% ipython --no-banner

In [1]: import numpy as np

In [2]: np.set_printoptions(precision=2, suppress=True, linewidth=140)

In [3]: out = np.array([[0, 3], [3, -4]])

In [4]: cent = np.array([[2, 2], [-1, 0]])

In [5]: W0 = np.kron(out, cent)

In [6]: W0
Out[6]: 
array([[ 0,  0,  6,  6],
       [ 0,  0, -3,  0],
       [ 6,  6, -8, -8],
       [-3,  0,  4,  0]])

In [7]: T = np.stack([W0, 2 * W0, W0[::-1]])

In [8]: T.shape
Out[8]: (3, 4, 4)

In [9]: T.sum(axis=0)
Out[9]: 
array([[ -3,   0,  22,  18],
       [  6,   6, -17,  -8],
       [ 18,  18, -27, -24],
       [ -9,   0,  18,   6]])

In [10]: np.linalg.det(T)
Out[10]: array([ 324., 5184.,  324.])

In [11]: x0 = np.array([-1, 2, 0, 2])

In [12]: W0 @ np.eye(4)[2]
Out[12]: array([ 6., -3., -8.,  4.])

In [13]: np.sign((W0 @ x0).round(6))
Out[13]: array([ 1,  0, -1,  1])

In [14]: W0 @ np.ones(4)
Out[14]: array([12., -3., -4.,  1.])

In [15]: np.linalg.norm(W0 @ x0) <= np.linalg.norm(W0, 2) * np.linalg.norm(x0) + 1e-9
Out[15]: np.True_

In [16]: np.einsum("ij,j->i", W0, x0)
Out[16]: array([ 12,   0, -10,   3])

In [17]: theta = np.radians(15)

In [18]: Rm = np.eye(4)

In [19]: Rm[2, 2] = Rm[3, 3] = np.cos(theta)

In [20]: Rm[2, 3], Rm[3, 2] = -np.sin(theta), np.sin(theta)

In [21]: Rm
Out[21]: 
array([[ 1.  ,  0.  ,  0.  ,  0.  ],
       [ 0.  ,  1.  ,  0.  ,  0.  ],
       [ 0.  ,  0.  ,  0.97, -0.26],
       [ 0.  ,  0.  ,  0.26,  0.97]])

In [22]: out = W0 @ Rm.T

In [23]: np.allclose(np.linalg.norm(W0, axis=1), np.linalg.norm(out, axis=1))
Out[23]: True

In [24]: np.round(np.linalg.det(Rm), 2), round(float(np.trace(Rm)), 2)
Out[24]: (np.float64(1.0), 3.93)

In [25]: out
Out[25]: 
array([[ 0.  ,  0.  ,  4.24,  7.35],
       [ 0.  ,  0.  , -2.9 , -0.78],
       [ 6.  ,  6.  , -5.66, -9.8 ],
       [-3.  ,  0.  ,  3.86,  1.04]])

In [26]: np.abs(out - W0).max(axis=0)
Out[26]: array([0.  , 0.  , 2.34, 1.8 ])

In [27]: M = np.loadtxt("sample10.csv", delimiter=",")

In [28]: M.round(2) + 0
Out[28]: 
array([[-0.23,  0.25,  0.62, -0.36, -0.61],
       [-0.88, -0.18,  0.14,  0.  ,  0.41],
       [ 0.09,  0.11, -0.22, -0.91,  0.32],
       [ 0.14, -0.94,  0.16, -0.2 , -0.17],
       [ 0.37,  0.06,  0.73,  0.07,  0.57]])

In [29]: r0 = np.array([5, 5, -5])

In [30]: np.polyval(r0, M[2])
Out[30]: array([-4.49, -4.39, -5.86, -5.41, -2.87])

In [31]: np.convolve(M[2], r0)
Out[31]: array([ 0.46,  1.02, -1.01, -6.2 , -1.84,  6.16, -1.61])

In [32]: np.round(np.kron(np.eye(2, dtype=int), M), 2) + 0
Out[32]: 
array([[-0.23,  0.25,  0.62, -0.36, -0.61,  0.  ,  0.  ,  0.  ,  0.  ,  0.  ],
       [-0.88, -0.18,  0.14,  0.  ,  0.41,  0.  ,  0.  ,  0.  ,  0.  ,  0.  ],
       [ 0.09,  0.11, -0.22, -0.91,  0.32,  0.  ,  0.  ,  0.  ,  0.  ,  0.  ],
       [ 0.14, -0.94,  0.16, -0.2 , -0.17,  0.  ,  0.  ,  0.  ,  0.  ,  0.  ],
       [ 0.37,  0.06,  0.73,  0.07,  0.57,  0.  ,  0.  ,  0.  ,  0.  ,  0.  ],
       [ 0.  ,  0.  ,  0.  ,  0.  ,  0.  , -0.23,  0.25,  0.62, -0.36, -0.61],
       [ 0.  ,  0.  ,  0.  ,  0.  ,  0.  , -0.88, -0.18,  0.14,  0.  ,  0.41],
       [ 0.  ,  0.  ,  0.  ,  0.  ,  0.  ,  0.09,  0.11, -0.22, -0.91,  0.32],
       [ 0.  ,  0.  ,  0.  ,  0.  ,  0.  ,  0.14, -0.94,  0.16, -0.2 , -0.17],
       [ 0.  ,  0.  ,  0.  ,  0.  ,  0.  ,  0.37,  0.06,  0.73,  0.07,  0.57]])

In [33]: round(np.linalg.det(M.T), 2)
Out[33]: np.float64(1.0)

In [34]: np.round(np.linalg.det(M[::-1]), 2)
Out[34]: np.float64(1.0)

In [35]: round(float(M[:, 0] @ M[:, 4]), 2)
Out[35]: -0.0

In [36]: np.linalg.norm(M, axis=0)
Out[36]: array([1., 1., 1., 1., 1.])

In [37]: np.round(M @ M.T, 2) + 0
Out[37]: 
array([[1., 0., 0., 0., 0.],
       [0., 1., 0., 0., 0.],
       [0., 0., 1., 0., 0.],
       [0., 0., 0., 1., 0.],
       [0., 0., 0., 0., 1.]])

In [38]: np.round(M.T @ M, 2) + 0
Out[38]: 
array([[1., 0., 0., 0., 0.],
       [0., 1., 0., 0., 0.],
       [0., 0., 1., 0., 0.],
       [0., 0., 0., 1., 0.],
       [0., 0., 0., 0., 1.]])

In [39]: np.linalg.svd(M, compute_uv=False)
Out[39]: array([1., 1., 1., 1., 1.])

In [40]: A = np.loadtxt("m.csv", delimiter=",")

In [41]: A
Out[41]: 
array([[ -3.,   5.,  -1.,  -6.,  -7.,   8.,   5.],
       [ -7.,   5., -10., -14., -14.,   5.,   6.],
       [ -3.,  12., -11., -22., -18.,   2.,  -1.],
       [ -4.,  18., -10., -16., -26.,  -4.,  -3.],
       [  0.,  18., -15., -11., -35.,  -4.,  -4.],
       [  1.,  18., -22., -16., -29.,  -8., -12.],
       [  4.,  13., -25., -12., -29., -12., -15.],
       [ -2.,  13., -19., -20., -36., -12.,  -9.],
       [  6.,   6., -17., -15., -33.,  -4.,  -1.],
       [ -1.,  15., -15., -22., -24., -12.,   7.],
       [  7.,  17., -23., -27., -33.,  -7.,   4.],
       [ 12.,   9., -27., -18., -28.,  -4.,   5.],
       [ 20.,   9., -22., -21., -28.,   2.,  -4.],
       [ 20.,   6., -20., -24., -30.,  -4.,   4.],
       [ 26.,  -1., -19., -26., -35., -11.,   5.],
       [ 27.,   2., -14., -33., -41.,  -4.,  -1.],
       [ 19.,   1., -19., -34., -37.,  -4.,   0.],
       [ 25.,  -6., -12., -36., -34., -12.,  -3.],
       [ 28., -13., -17., -32., -31.,  -4.,   1.],
       [ 22.,  -5., -19., -24., -22.,  -3.,  -2.],
       [ 31., -11., -23., -32., -14.,  -6.,  -7.],
       [ 24., -20., -15., -41., -13.,   3., -12.],
       [ 25., -19., -14., -41.,  -6.,  11., -10.],
       [ 26., -16., -13., -43., -12.,   3.,  -2.],
       [ 25., -17., -21., -35., -21.,  -4.,   4.],
       [ 33., -24., -17., -29., -13., -13.,   2.],
       [ 40., -24., -20., -37., -12., -11.,   3.]])

In [42]: out = A / np.sqrt((A ** 2).mean(axis=1, keepdims=True))

In [43]: out[4]
Out[43]: array([ 0.  ,  1.08, -0.9 , -0.66, -2.11, -0.24, -0.24])

In [44]: np.linalg.matrix_rank(out) == np.linalg.matrix_rank(A)
Out[44]: np.True_

In [45]: np.linalg.norm(out, axis=1)
Out[45]: 
array([2.65, 2.65, 2.65, 2.65, 2.65, 2.65, 2.65, 2.65, 2.65, 2.65, 2.65, 2.65, 2.65, 2.65, 2.65, 2.65, 2.65, 2.65, 2.65, 2.65, 2.65, 2.65,
       2.65, 2.65, 2.65, 2.65, 2.65])

In [46]: left, sigma = np.linalg.svd(A)
---------------------------------------------------------------------------
ValueError                                Traceback (most recent call last)
Cell In[46], line 1
----> 1 left, sigma = np.linalg.svd(A)

ValueError: too many values to unpack (expected 2)

In [47]: left, sigma, vt = np.linalg.svd(A, full_matrices=False)

In [48]: np.cumsum(sigma ** 2) / np.sum(sigma ** 2)
Out[48]: array([0.79, 0.94, 0.96, 0.98, 0.99, 1.  , 1.  ])

In [49]: sigma / sigma[0]
Out[49]: array([1.  , 0.45, 0.17, 0.14, 0.11, 0.1 , 0.07])

In [50]: np.round(left.T @ left, 2) + 0
Out[50]: 
array([[1., 0., 0., 0., 0., 0., 0.],
       [0., 1., 0., 0., 0., 0., 0.],
       [0., 0., 1., 0., 0., 0., 0.],
       [0., 0., 0., 1., 0., 0., 0.],
       [0., 0., 0., 0., 1., 0., 0.],
       [0., 0., 0., 0., 0., 1., 0.],
       [0., 0., 0., 0., 0., 0., 1.]])

In [51]: np.round(left.T @ A @ vt.T, 2) + 0
Out[51]: 
array([[228.13,   0.  ,   0.  ,   0.  ,   0.  ,   0.  ,   0.  ],
       [  0.  , 101.76,   0.  ,   0.  ,   0.  ,   0.  ,   0.  ],
       [  0.  ,   0.  ,  38.22,   0.  ,   0.  ,   0.  ,   0.  ],
       [  0.  ,   0.  ,   0.  ,  31.39,   0.  ,   0.  ,   0.  ],
       [  0.  ,   0.  ,   0.  ,   0.  ,  24.21,   0.  ,   0.  ],
       [  0.  ,   0.  ,   0.  ,   0.  ,   0.  ,  23.01,   0.  ],
       [  0.  ,   0.  ,   0.  ,   0.  ,   0.  ,   0.  ,  15.55]])

In [52]: sigma
Out[52]: array([228.13, 101.76,  38.22,  31.39,  24.21,  23.01,  15.55])

In [53]: left.shape, sigma.shape, vt.shape
Out[53]: ((27, 7), (7,), (7, 7))

In [54]: z = A[:, 5] > np.median(A[:, 5])

In [55]: r0 = A[z].mean(axis=0) - A[~z].mean(axis=0)

In [56]: ((A - A.mean(axis=0)) @ r0 > 0).astype(int)
Out[56]: array([1, 1, 1, 0, 0, 0, 0, 0, 0, 0, 0, 0, 0, 0, 0, 0, 0, 0, 0, 1, 1, 1, 1, 1, 1, 1, 1])

In [57]: np.argsort(-np.abs(r0).round(6), kind="stable")
Out[57]: array([4, 5, 1, 2, 0, 3, 6])

In [58]: r0
Out[58]: array([-2.63, -5.73,  5.56, -1.5 , 13.47, 11.24, -1.45])

In [59]: Xs = A - A.mean(axis=0)

In [60]: left, sigma, vt = np.linalg.svd(Xs, full_matrices=False)

In [61]: np.abs(vt[0]).argmax()
Out[61]: np.int64(1)

In [62]: np.round(Xs.mean(axis=0), 2) + 0
Out[62]: array([0., 0., 0., 0., 0., 0., 0.])

In [63]: sigma ** 2 / (sigma ** 2).sum()
Out[63]: array([0.64, 0.19, 0.06, 0.05, 0.03, 0.03, 0.01])

In [64]: np.round((sigma ** 2).sum() ** 2 / (sigma ** 4).sum(), 2)
Out[64]: np.float64(2.23)

In [65]: x0 = np.array([-2, -7, 9, 8])

In [66]: target = W0 @ x0

In [67]: coef, lr = np.zeros(4), 1 / np.linalg.norm(W0, 2) ** 2

In [68]: for i in range(10):
    ...:     coef -= lr * W0.T @ (W0 @ coef - target)
    ...:     if i % 2 == 0: print(i, round(np.linalg.norm(W0 @ coef - target), 2))
    ...: 
0 7.9
2 7.23
4 6.65
6 6.14
8 5.7

In [69]: coef
Out[69]: array([-4.33, -4.52,  8.56,  8.42])

In [70]: round(np.linalg.cond(W0), 2)
Out[70]: np.float64(14.89)
